$ ipython --no-banner

In [1]: import numpy as np

In [2]: np.set_printoptions(precision=1, suppress=True, linewidth=160, legacy="1.25")

In [3]: F = np.array([[-9, -1, 7],
   ...:     [-13, 3, 6],
   ...:     [-21, 7, 5],
   ...:     [-16, 1, 0],
   ...:     [-17, -3, -1],
   ...:     [-16, -12, 6],
   ...:     [-17, -12, -1],
   ...:     [-17, -7, -2],
   ...:     [-15, -8, 1],
   ...:     [-7, 0, 4],
   ...:     [-8, 5, 3],
   ...:     [-14, 8, 1]])

In [4]: Y = np.c_[F[:, :2] @ np.array([[3, -2], [-3, 2]]), np.array([-2, -8, 1, 3, -7, 1, -6, 4, 2, 1, 1, -7])]

In [5]: Y
Out[5]: 
array([[-24,  16,  -2],
       [-48,  32,  -8],
       [-84,  56,   1],
       [-51,  34,   3],
       [-42,  28,  -7],
       [-12,   8,   1],
       [-15,  10,  -6],
       [-30,  20,   4],
       [-21,  14,   2],
       [-21,  14,   1],
       [-39,  26,   1],
       [-66,  44,  -7]])

In [6]: np.linalg.norm(np.linalg.qr(F)[0].T @ Y, axis=0) ** 2 / ((Y ** 2).sum(axis=0) + 1e-12)
Out[6]: array([1. , 1. , 0.1])

In [7]: np.round(np.linalg.lstsq(F, Y[:, 0])[0], 1) + 0
Out[7]: array([ 3., -3.,  0.])

In [8]: np.linalg.matrix_rank(np.c_[F, Y])
Out[8]: 4

In [9]: data = np.array([[2, -2, 0, 2], [-2, 2, -2, 0], [0, -2, 2, -2], [2, 0, -2, 2]])

In [10]: print(round(float(np.linalg.det(2 * data)), 1), round(float(np.linalg.det(data)), 1))
256.0 16.0

In [11]: np.einsum("ij,ji->", data, data)
Out[11]: 48

In [12]: np.round(np.linalg.det(data[::-1]), 1)
Out[12]: 16.0

In [13]: print(np.kron(np.eye(2, dtype=int), data))
[[ 2 -2  0  2  0  0  0  0]
 [-2  2 -2  0  0  0  0  0]
 [ 0 -2  2 -2  0  0  0  0]
 [ 2  0 -2  2  0  0  0  0]
 [ 0  0  0  0  2 -2  0  2]
 [ 0  0  0  0 -2  2 -2  0]
 [ 0  0  0  0  0 -2  2 -2]
 [ 0  0  0  0  2  0 -2  2]]

In [14]: np.round(np.linalg.det(data.T), 1)
Out[14]: 16.0

In [15]: np.round(np.linalg.eigvals(data).sum().real, 1)
Out[15]: 8.0

In [16]: evals, V = np.linalg.eig(data)

In [17]: np.prod(evals)
Out[17]: 16.0

In [18]: np.sort(np.linalg.eigvals(np.linalg.inv(data)))
Out[18]: array([-1.2, -1.2,  0.2,  0.2])

In [19]: np.sort(np.linalg.eigvals(data @ data))
Out[19]: array([ 0.7,  0.7, 23.3, 23.3])

In [20]: print(np.sort(np.linalg.eigvals(data.T)))
[-0.8 -0.8  4.8  4.8]

In [21]: Q, V = np.linalg.qr(data[:, :2])[0], np.linalg.qr(data[:, 2:])[0]

In [22]: sig = np.linalg.svd(Q.T @ V, compute_uv=False)

In [23]: (sig > 0.9).sum()
Out[23]: 0

In [24]: np.degrees(np.arccos(sig.clip(0, 1)))
Out[24]: array([26.6, 26.6])

In [25]: G = np.cov(F, rowvar=False)

In [26]: np.argwhere(np.triu(np.abs(np.corrcoef(F.T)) > 0.8, 1))
Out[26]: array([], shape=(0, 2), dtype=int64)

In [27]: np.corrcoef(F.T)
Out[27]: 
array([[1. , 0.2, 0.4],
       [0.2, 1. , 0.3],
       [0.4, 0.3, 1. ]])

In [28]: F.std(axis=0)
Out[28]: array([4. , 6.6, 3. ])

In [29]: G.shape
Out[29]: (3, 3)

In [30]: W0 = np.load("x.npy")

In [31]: W0
Out[31]: 
array([[3., 0., 0.],
       [0., 3., 2.],
       [0., 2., 3.]])

In [32]: Y = np.inv(W0)
AttributeError: module 'numpy' has no attribute 'inv'


In [33]: Y = np.linalg.inv(W0)

In [34]: np.linalg.inv(Y)
Out[34]: 
array([[3., 0., 0.],
       [0., 3., 2.],
       [0., 2., 3.]])

In [35]: np.linalg.det(W0) * Y
Out[35]: 
array([[ 5.,  0.,  0.],
       [ 0.,  9., -6.],
       [ 0., -6.,  9.]])

In [36]: W0.sum(axis=0)
Out[36]: array([3., 5., 5.])

In [37]: W0[3]
IndexError: index 3 is out of bounds for axis 0 with size 3


In [38]: print(np.diff(W0, axis=0))
[[-3.  3.  2.]
 [ 0. -1.  1.]]

In [39]: W0.shape
Out[39]: (3, 3)

In [40]: np.linalg.svd(W0, compute_uv=False)
Out[40]: array([5., 3., 1.])

In [41]: W0.mean(axis=0)
Out[41]: array([1. , 1.7, 1.7])

In [42]: W0.sum(axis=1)
Out[42]: array([3., 5., 5.])

In [43]: W0 - W0[0]
Out[43]: 
array([[ 0.,  0.,  0.],
       [-3.,  3.,  2.],
       [-3.,  2.,  3.]])

In [44]: print(round(float(np.linalg.norm(W0)), 1))
5.9

In [45]: np.unravel_index(np.abs(W0).argmax(), W0.shape)
Out[45]: (0, 0)
